>>> import numpy as np
>>> import numpy.linalg as la
>>> np.set_printoptions(precision=3, suppress=True, linewidth=140)
>>> tidy = lambda a: np.round(a, 3) + 0
>>> W0 = np.loadtxt("case3.csv", delimiter=",")
>>> W0
array([[1.   , 0.5  , 0.25 , 0.125, 0.062, 0.031, 0.016, 0.008, 0.004, 0.002, 0.001],
       [0.5  , 1.   , 0.5  , 0.25 , 0.125, 0.062, 0.031, 0.016, 0.008, 0.004, 0.002],
       [0.25 , 0.5  , 1.   , 0.5  , 0.25 , 0.125, 0.062, 0.031, 0.016, 0.008, 0.004],
       [0.125, 0.25 , 0.5  , 1.   , 0.5  , 0.25 , 0.125, 0.062, 0.031, 0.016, 0.008],
       [0.062, 0.125, 0.25 , 0.5  , 1.   , 0.5  , 0.25 , 0.125, 0.062, 0.031, 0.016],
       [0.031, 0.062, 0.125, 0.25 , 0.5  , 1.   , 0.5  , 0.25 , 0.125, 0.062, 0.031],
       [0.016, 0.031, 0.062, 0.125, 0.25 , 0.5  , 1.   , 0.5  , 0.25 , 0.125, 0.062],
       [0.008, 0.016, 0.031, 0.062, 0.125, 0.25 , 0.5  , 1.   , 0.5  , 0.25 , 0.125],
       [0.004, 0.008, 0.016, 0.031, 0.062, 0.125, 0.25 , 0.5  , 1.   , 0.5  , 0.25 ],
       [0.002, 0.004, 0.008, 0.016, 0.031, 0.062, 0.125, 0.25 , 0.5  , 1.   , 0.5  ],
       [0.001, 0.002, 0.004, 0.008, 0.016, 0.031, 0.062, 0.125, 0.25 , 0.5  , 1.   ]])
>>> # symmetric
>>> vec = np.ones(11)
>>> for _ in range(4):
...     vec = W0 @ vec
...     vec /= la.norm(vec)
...     print(round(vec @ W0 @ vec, 3))
... 
2.699
2.715
2.72
2.722
>>> tidy(vec)
array([0.172, 0.245, 0.302, 0.342, 0.365, 0.372, 0.365, 0.342, 0.302, 0.245, 0.172])
>>> feats = np.loadtxt("out11.csv", delimiter=",")
>>> tidy(feats)
array([[ 1.453, -2.186, -1.29 , -0.332, -0.545,  0.2  ],
       [ 0.149,  2.051, -1.441,  1.244, -0.96 , -0.478],
       [-0.231, -1.957,  1.531, -1.242,  1.002,  0.473],
       [ 1.091,  0.52 , -2.213,  0.965, -1.268, -0.323],
       [ 1.257,  0.089, -2.255,  0.825, -1.258, -0.261],
       [-0.047,  2.248, -1.212,  1.234, -0.848, -0.484],
       [-0.638,  2.624, -0.392,  1.081, -0.422, -0.453],
       [ 1.504, -2.009, -1.482, -0.201, -0.665,  0.152],
       [ 1.546, -1.249, -1.993,  0.252, -1.008, -0.023],
       [ 0.385, -2.507,  0.766, -1.17 ,  0.621,  0.475],
       [ 1.442, -2.214, -1.255, -0.355, -0.523,  0.209],
       [-1.039, -0.641,  2.19 , -1.   ,  1.265,  0.34 ],
       [-0.03 , -2.175,  1.304, -1.24 ,  0.893,  0.482],
       [-1.553,  1.382,  1.928, -0.181,  0.962, -0.005],
       [-1.502,  2.018,  1.473,  0.208,  0.659, -0.154],
       [-0.672, -1.341,  1.95 , -1.167,  1.186,  0.423],
       [-1.552,  1.352,  1.944, -0.198,  0.973,  0.001],
       [ 1.184, -2.57 , -0.597, -0.713, -0.131,  0.336],
       [ 0.303,  1.87 , -1.608,  1.237, -1.038, -0.468],
       [ 1.127,  0.435, -2.226,  0.939, -1.269, -0.311],
       [-0.857,  2.665, -0.031,  0.969, -0.225, -0.42 ],
       [ 0.564, -2.597,  0.505, -1.111,  0.483,  0.461],
       [-0.09 ,  2.287, -1.158,  1.229, -0.821, -0.484],
       [ 0.497,  1.61 , -1.798,  1.211, -1.123, -0.448],
       [ 1.296, -2.466, -0.854, -0.586, -0.281,  0.292],
       [-0.182, -2.014,  1.478, -1.243,  0.977,  0.476],
       [-1.528,  1.056,  2.071, -0.349,  1.066,  0.062],
       [-1.555,  1.515,  1.855, -0.108,  0.911, -0.034],
       [ 0.87 ,  0.99 , -2.095,  1.092, -1.239, -0.384],
       [ 1.275, -2.49 , -0.803, -0.613, -0.251,  0.301],
       [-0.718,  2.647, -0.263,  1.044, -0.353, -0.442],
       [ 1.337, -2.413, -0.957, -0.531, -0.342,  0.272],
       [ 1.51 , -1.984, -1.506, -0.184, -0.68 ,  0.145]])
>>> tidy(la.norm(feats, 2))
np.float64(12.643)
>>> tidy(la.norm(feats, axis=0))
array([ 6.194, 11.226,  8.811,  5.117,  4.976,  2.012])
>>> tidy(la.norm(feats, 1)), tidy(la.norm(feats, np.inf))
(np.float64(60.172), np.float64(6.739))
>>> tidy(la.norm(feats, axis=1))
array([3., 3., 3., 3., 3., 3., 3., 3., 3., 3., 3., 3., 3., 3., 3., 3., 3., 3., 3., 3., 3., 3., 3., 3., 3., 3., 3., 3., 3., 3., 3., 3., 3.])
>>> tidy(feats[19] @ feats[30])
np.float64(2.493)
>>> tidy(la.norm(feats, "nuc"))
np.float64(24.354)
